$ python -q
>>> import numpy as np
>>> np.set_printoptions(precision=3, suppress=True, linewidth=160)
>>> X = np.load("case11.npy")
>>> X
array([[-6, -9,  0,  0,  0,  0],
       [ 7,  4,  0,  0,  0,  0],
       [ 7, -7,  0,  0,  0,  0],
       [ 0,  0, -6, -9,  0,  0],
       [ 0,  0,  7,  4,  0,  0],
       [ 0,  0,  7, -7,  0,  0],
       [ 0,  0,  0,  0, -6, -9],
       [ 0,  0,  0,  0,  7,  4],
       [ 0,  0,  0,  0,  7, -7]])
>>> hat = X @ np.linalg.solve(X.T @ X, X.T)
>>> hat
array([[ 0.679, -0.438,  0.163,  0.   ,  0.   ,  0.   ,  0.   ,  0.   ,  0.   ],
       [-0.438,  0.403,  0.222,  0.   ,  0.   ,  0.   ,  0.   ,  0.   ,  0.   ],
       [ 0.163,  0.222,  0.918,  0.   ,  0.   ,  0.   ,  0.   ,  0.   ,  0.   ],
       [ 0.   ,  0.   ,  0.   ,  0.679, -0.438,  0.163,  0.   ,  0.   ,  0.   ],
       [ 0.   ,  0.   ,  0.   , -0.438,  0.403,  0.222,  0.   ,  0.   ,  0.   ],
       [ 0.   ,  0.   ,  0.   ,  0.163,  0.222,  0.918,  0.   ,  0.   ,  0.   ],
       [ 0.   ,  0.   ,  0.   ,  0.   ,  0.   ,  0.   ,  0.679, -0.438,  0.163],
       [ 0.   ,  0.   ,  0.   ,  0.   ,  0.   ,  0.   , -0.438,  0.403,  0.222],
       [ 0.   ,  0.   ,  0.   ,  0.   ,  0.   ,  0.   ,  0.163,  0.222,  0.918]])
>>> np.linalg.matrix_rank(np.eye(9) - hat)
np.int64(3)
>>> np.allclose(hat @ hat, hat)
True
>>> np.round(np.linalg.eigvalsh(hat), 3) + 0
array([0., 0., 0., 1., 1., 1., 1., 1., 1.])
>>> hat @ X[:, 0]
array([-6.,  7.,  7.,  0.,  0.,  0.,  0.,  0.,  0.])
>>> ev, vecs = np.linalg.eigh(hat)
>>> np.unique(ev.round(6) + 0, return_counts=True)[1]
array([3, 6])
>>> np.round(vecs.T @ vecs, 3) + 0
array([[1., 0., 0., 0., 0., 0., 0., 0., 0.],
       [0., 1., 0., 0., 0., 0., 0., 0., 0.],
       [0., 0., 1., 0., 0., 0., 0., 0., 0.],
       [0., 0., 0., 1., 0., 0., 0., 0., 0.],
       [0., 0., 0., 0., 1., 0., 0., 0., 0.],
       [0., 0., 0., 0., 0., 1., 0., 0., 0.],
       [0., 0., 0., 0., 0., 0., 1., 0., 0.],
       [0., 0., 0., 0., 0., 0., 0., 1., 0.],
       [0., 0., 0., 0., 0., 0., 0., 0., 1.]])
>>> (ev > 1e-8).sum(), (ev < -1e-8).sum()
(np.int64(6), np.int64(0))
>>> ev.round(3) + 0
array([0., 0., 0., 1., 1., 1., 1., 1., 1.])
>>> np.round(vecs.T @ hat @ vecs, 3) + 0
array([[0., 0., 0., 0., 0., 0., 0., 0., 0.],
       [0., 0., 0., 0., 0., 0., 0., 0., 0.],
       [0., 0., 0., 0., 0., 0., 0., 0., 0.],
       [0., 0., 0., 1., 0., 0., 0., 0., 0.],
       [0., 0., 0., 0., 1., 0., 0., 0., 0.],
       [0., 0., 0., 0., 0., 1., 0., 0., 0.],
       [0., 0., 0., 0., 0., 0., 1., 0., 0.],
       [0., 0., 0., 0., 0., 0., 0., 1., 0.],
       [0., 0., 0., 0., 0., 0., 0., 0., 1.]])
